>>> import numpy as np
>>> from numpy import linalg as LA
>>> np.set_printoptions(precision=2, suppress=True, linewidth=100)
>>> rnd = lambda a: np.round(a, 2) + 0
>>> arr = np.load("out10.npy")
>>> arr
array([[-1.31, -1.13,  3.32, -2.52],
       [-0.7 , -1.81,  2.9 , -3.68],
       [-0.11, -1.26,  0.52, -1.06],
       [ 1.76, -2.1 , -1.21, -3.58],
       [-0.19, -3.18,  2.  , -4.07],
       [ 0.62, -1.9 ,  1.59, -5.  ],
       [ 1.8 , -2.12, -1.19, -3.61],
       [ 0.52, -2.03,  0.06, -2.31],
       [-1.51, -2.47,  2.3 , -0.87],
       [-0.83, -3.1 ,  3.43, -4.82]])
>>> idx = arr[:, 2] > np.median(arr[:, 2])
>>> f = arr[idx].mean(axis=0) - arr[~idx].mean(axis=0)
>>> (((arr - arr.mean(axis=0)) @ f > 0) == idx).mean()
np.float64(1.0)
>>> np.argsort(-np.abs(f).round(6), kind="stable")
array([2, 0, 1, 3])
>>> left, sig, vt = LA.svd(arr, full_matrices=False)
>>> rnd(sig / sig[0])
array([1.  , 0.44, 0.17, 0.  ])
>>> rnd(sig)
array([13.54,  6.02,  2.24,  0.04])
>>> rnd(left.T @ left)
array([[1., 0., 0., 0.],
       [0., 1., 0., 0.],
       [0., 0., 1., 0.],
       [0., 0., 0., 1.]])
>>> rnd(np.cumsum(sig ** 2) / np.sum(sig ** 2))
array([0.82, 0.98, 1.  , 1.  ])
>>> np.abs(left[:, 0]).round(6).argmax()
np.int64(9)
>>> np.allclose(left * sig @ vt, arr)
True
>>> cen = (arr - arr.mean(axis=0)) / arr.std(axis=0)
>>> np.argwhere(np.abs(cen) > 2)
array([], shape=(0, 2), dtype=int64)
>>> cen.std(axis=0)
array([1., 1., 1., 1.])
>>> beta = LA.lstsq(np.delete(cen, 0, axis=1), cen[:, 0])[0]
>>> rnd(1 - np.var(cen[:, 0] - np.delete(cen, 0, axis=1) @ beta))
np.float64(1.0)
>>> rnd(beta)
array([ 0.09, -0.94, -0.47])
>>> vec = np.array([-1, -2, -1, 2])
>>> y = arr @ vec
>>> rnd(LA.lstsq(arr, y)[0])
array([-1., -2., -1.,  2.])
>>> rnd(LA.pinv(arr) @ arr)
array([[1., 0., 0., 0.],
       [0., 1., 0., 0.],
       [0., 0., 1., 0.],
       [0., 0., 0., 1.]])
>>> rng = np.random.default_rng(382)
>>> y = y + 0.02 * rng.normal(size=10)
>>> rnd(y)
array([-4.78, -5.94,  0.01, -3.49, -3.59, -8.4 , -3.59, -1.13,  2.41, -6.02])
>>> beta, *_ = LA.lstsq(arr, y)
>>> beta.round()
array([-1., -2., -1.,  2.])
>>> cen = arr - arr.mean(axis=0)
>>> left, sig, vt = LA.svd(cen, full_matrices=False)
>>> rnd(cen.mean(axis=0))
array([0., 0., 0., 0.])
>>> rnd(vt[0] * np.sign(vt[0, np.abs(vt[0]).argmax()]))
array([-0.54, -0.04,  0.84,  0.02])
>>> rnd((sig ** 2).sum() ** 2 / (sig ** 4).sum())
np.float64(2.04)
>>> feats = np.load("m.npy")
>>> feats
array([[ -0.6,  -0.6,  -1.3,  -1.8],
       [  0.5,   0.9,   1.5,  -0.1],
       [  0. ,  -0.1,  -1.7,   0. ],
       [  0.9,  -0.7,   1.2,  -0.2],
       [ -1.3,  -0.2,  -0.1,   0.2],
       [ -1.2,   0.6,   0.6,   0.7],
       [ -0.4,  -0.7,  -0.9,  -0.1],
       [ -0.5,   2.4,  -1.9,   1.7],
       [ -3. ,  11. , -12. , -11. ],
       [  0.4,   0.1,   1.2,   1.2],
       [  0. ,  -0.4,   0.7,   0.6],
       [ -0.3,  -0.2,   0.8,  -0.1],
       [ -1.6,   1. ,   0.5,   0.7],
       [ -0.3,  -0.1,  -1. ,  -0.1],
       [ -0.4,   0.1,  -0.2,  -0.3],
       [  0.5,   1.7,  -0.7,  -1.3],
       [ -0.8,   0.2,  -1.4,   0.1],
       [ -0.7,   0.3,  -1.2,  -1. ],
       [  0.6,  -1.2,  -0.6,   0.8],
       [ -0.4,   0.1,  -0.1,   1.2]])
>>> # row 8 is much longer than the rest
>>> vec = np.array([-1, -1, 1, 0])
>>> y = feats @ vec
>>> beta, lr = np.zeros(4), 1 / LA.norm(feats, 2) ** 2
>>> for i in range(6):
...     beta -= lr * feats.T @ (feats @ beta - y)
...     if i % 1 == 0: print(i, round(LA.norm(feats @ beta - y), 2))
... 
0 3.87
1 3.79
2 3.72
3 3.64
4 3.57
5 3.5
>>> rnd(beta)
array([ 0.05, -0.62,  0.66,  0.47])
>>> rnd(LA.cond(feats))
np.float64(7.5)
